$ ipython --no-banner

In [1]: import numpy as np

In [2]: from numpy import linalg as LA

In [3]: np.set_printoptions(suppress=True, linewidth=160)

In [4]: E = np.loadtxt("w.csv", delimiter=",")

In [5]: print(E)
[[ 0.059  0.995 -1.86   1.875 -0.741 -0.028  1.899 -0.823 -1.98   1.722 -0.057 -0.928]
 [-0.064  1.224 -2.395  2.663 -1.369 -0.011  2.583 -1.141 -2.748  2.647  0.021 -1.372]
 [ 0.08   0.637 -1.233  1.069 -0.617  0.116  1.378 -0.481 -1.143  1.239  0.051 -0.605]
 [ 0.006 -2.772  5.731 -5.622  2.724 -0.142 -5.783  2.984  5.712 -5.667 -0.043  2.909]
 [ 0.136  2.418 -4.574  4.365 -2.247  0.084  4.473 -2.253 -4.627  4.523  0.165 -2.15 ]
 [-0.129  0.642 -1.18   0.974 -0.517 -0.045  0.985 -0.452 -1.182  0.979  0.026 -0.524]
 [-0.041 -0.79   1.586 -1.476  0.747  0.053 -1.569  0.881  1.505 -1.521 -0.084  0.853]
 [ 0.088 -0.277  0.7   -0.875  0.344  0.042 -0.764  0.429  0.848 -0.862 -0.093  0.574]
 [ 0.093 -0.554  1.567 -1.405  0.766 -0.125 -1.647  0.717  1.534 -1.584 -0.092  0.799]
 [ 0.009 -0.9    1.644 -1.728  0.824 -0.237 -1.7    0.81   1.671 -1.842 -0.033  0.782]]

In [6]: T = np.stack([E, 5 * E, E[::-1]])

In [7]: print(np.round(np.einsum("bij,cij->bc", T, T), 3))
[[  444.571  2222.857    66.555]
 [ 2222.857 11114.285   332.775]
 [   66.555   332.775   444.571]]

In [8]: x0 = np.array([1, 2, 3, 1, 1, 1, 0, -2, 0, -2, 3, 2])

In [9]: print((E @ x0).argmax())
3

In [10]: x0 @ E
Traceback (most recent call last):
  Cell In[10], line 1
    x0 @ E
ValueError: matmul: Input operand 1 has a mismatch in its core dimension 0, with gufunc signature (n?,k),(k,m?)->(n?,m?) (size 10 is different from 12)


In [11]: print(LA.norm(E @ x0) <= LA.norm(E, 2) * LA.norm(x0) + 1e-9)
True

In [12]: u, r1 = E[5], E[3]

In [13]: print(round(u @ r1, 3))
-36.291

In [14]: p = (u @ r1) / (u @ u) * u

In [15]: print(round(float(LA.norm(u + r1) ** 2 + LA.norm(u - r1) ** 2), 3))
403.947

In [16]: Y = np.array([[2, 3, 0, 0, -3, -3, -7],
    ...:     [0, -7, -7, -4, 2, 8, 8],
    ...:     [-9, -1, -1, 8, -1, -1, 3],
    ...:     [3, 5, 8, 8, -5, -4, -3],
    ...:     [-2, -1, -8, -5, 5, 0, -9],
    ...:     [7, 8, -8, 7, -9, -7, 8],
    ...:     [-7, 3, 6, 0, -1, 0, 2],
    ...:     [-1, -1, -4, 8, 3, -1, -3]])

In [17]: data = Y.T @ Y

In [18]: print(data)
[[ 197   68  -45    3  -81  -57   13]
 [  68  159   56  113 -130 -139  -13]
 [ -45   56  294   36  -39  -27  -51]
 [   3  113   36  282 -120 -129   45]
 [ -81 -130  -39 -120  155  106  -79]
 [ -57 -139  -27 -129  106  140   41]
 [  13  -13  -51   45  -79   41  289]]

In [19]: Y = E / LA.norm(E, axis=1)
Traceback (most recent call last):
  Cell In[19], line 1
    Y = E / LA.norm(E, axis=1)
ValueError: operands could not be broadcast together with shapes (10,12) (10,) 


In [20]: Y = E / LA.norm(E, axis=1, keepdims=True)

In [21]: G = Y @ Y.T

In [22]: print((np.abs(G) > 0.9).astype(int))
[[1 1 1 1 1 1 1 1 1 1]
 [1 1 1 1 1 1 1 1 1 1]
 [1 1 1 1 1 1 1 1 1 1]
 [1 1 1 1 1 1 1 1 1 1]
 [1 1 1 1 1 1 1 1 1 1]
 [1 1 1 1 1 1 1 1 1 1]
 [1 1 1 1 1 1 1 1 1 1]
 [1 1 1 1 1 1 1 1 1 1]
 [1 1 1 1 1 1 1 1 1 1]
 [1 1 1 1 1 1 1 1 1 1]]

In [23]: print(G.round(3))
[[ 1.     0.997  0.993 -0.998  0.998  0.994 -0.996 -0.985 -0.992 -0.994]
 [ 0.997  1.     0.993 -0.998  0.998  0.992 -0.996 -0.992 -0.995 -0.996]
 [ 0.993  0.993  1.    -0.995  0.995  0.987 -0.994 -0.978 -0.995 -0.995]
 [-0.998 -0.998 -0.995  1.    -0.999 -0.993  0.999  0.989  0.997  0.997]
 [ 0.998  0.998  0.995 -0.999  1.     0.994 -0.998 -0.986 -0.995 -0.998]
 [ 0.994  0.992  0.987 -0.993  0.994  1.    -0.992 -0.979 -0.989 -0.989]
 [-0.996 -0.996 -0.994  0.999 -0.998 -0.992  1.     0.989  0.995  0.994]
 [-0.985 -0.992 -0.978  0.989 -0.986 -0.979  0.989  1.     0.989  0.985]
 [-0.992 -0.995 -0.995  0.997 -0.995 -0.989  0.995  0.989  1.     0.995]
 [-0.994 -0.996 -0.995  0.997 -0.998 -0.989  0.994  0.985  0.995  1.   ]]

In [24]: print(G[4].round(3))
[ 0.998  0.998  0.995 -0.999  1.     0.994 -0.998 -0.986 -0.995 -0.998]

In [25]: rng = np.random.default_rng(692094)

In [26]: idx = rng.permutation(7)

In [27]: Y = data[:, idx] * rng.choice([-1, 1], 7)

In [28]: print(Y)
[[  -3 -197  -45  -13   68   57  -81]
 [-113  -68   56   13  159  139 -130]
 [ -36   45  294   51   56   27  -39]
 [-282   -3   36  -45  113  129 -120]
 [ 120   81  -39   79 -130 -106  155]
 [ 129   57  -27  -41 -139 -140  106]
 [ -45  -13  -51 -289  -13  -41  -79]]

In [29]: U, _, Vt = LA.svd(data.T @ Y)

In [30]: print(np.round(LA.lstsq(data, Y)[0], 3) + 0)
[[ 0. -1.  0.  0.  0.  0.  0.]
 [ 0.  0.  0.  0.  1.  0.  0.]
 [ 0.  0.  1.  0.  0.  0.  0.]
 [-1.  0.  0.  0.  0.  0.  0.]
 [ 0.  0.  0.  0.  0.  0.  1.]
 [ 0.  0.  0.  0.  0. -1.  0.]
 [ 0.  0.  0. -1.  0.  0.  0.]]

In [31]: print(np.round(U @ Vt, 3) + 0)
[[ 0. -1.  0.  0.  0.  0.  0.]
 [ 0.  0.  0.  0.  1.  0.  0.]
 [ 0.  0.  1.  0.  0.  0.  0.]
 [-1.  0.  0.  0.  0.  0.  0.]
 [ 0.  0.  0.  0.  0.  0.  1.]
 [ 0.  0.  0.  0.  0. -1.  0.]
 [ 0.  0.  0. -1.  0.  0.  0.]]

In [32]: w, evecs = LA.eigh(data)

In [33]: x0 = np.array([3, 3, 0, 2, 0, 3, 3])

In [34]: print(np.round(evecs * np.maximum(w, 0) @ evecs.T, 3))
[[ 197.   68.  -45.    3.  -81.  -57.   13.]
 [  68.  159.   56.  113. -130. -139.  -13.]
 [ -45.   56.  294.   36.  -39.  -27.  -51.]
 [   3.  113.   36.  282. -120. -129.   45.]
 [ -81. -130.  -39. -120.  155.  106.  -79.]
 [ -57. -139.  -27. -129.  106.  140.   41.]
 [  13.  -13.  -51.   45.  -79.   41.  289.]]

In [35]: print(np.round(evecs * np.abs(w) @ evecs.T, 3))
[[ 197.   68.  -45.    3.  -81.  -57.   13.]
 [  68.  159.   56.  113. -130. -139.  -13.]
 [ -45.   56.  294.   36.  -39.  -27.  -51.]
 [   3.  113.   36.  282. -120. -129.   45.]
 [ -81. -130.  -39. -120.  155.  106.  -79.]
 [ -57. -139.  -27. -129.  106.  140.   41.]
 [  13.  -13.  -51.   45.  -79.   41.  289.]]

In [36]: print((np.sign(evecs[:, -1].round(6)) == np.sign(evecs[0, -1].round(6))).astype(int))
[1 1 1 1 0 0 1]

In [37]: print(x0 @ data @ x0)
7011

In [38]: Y = np.array([[-8, -8, 1],
    ...:     [5, -9, -6],
    ...:     [7, -4, 4],
    ...:     [4, 4, 6],
    ...:     [-7, 4, -6],
    ...:     [-7, -7, 5],
    ...:     [-4, 9, -5],
    ...:     [3, -7, -5],
    ...:     [-8, -8, 5],
    ...:     [8, -2, 0],
    ...:     [6, -5, 8],
    ...:     [-1, -6, 6]])

In [39]: print(LA.matrix_rank(E @ Y))
3
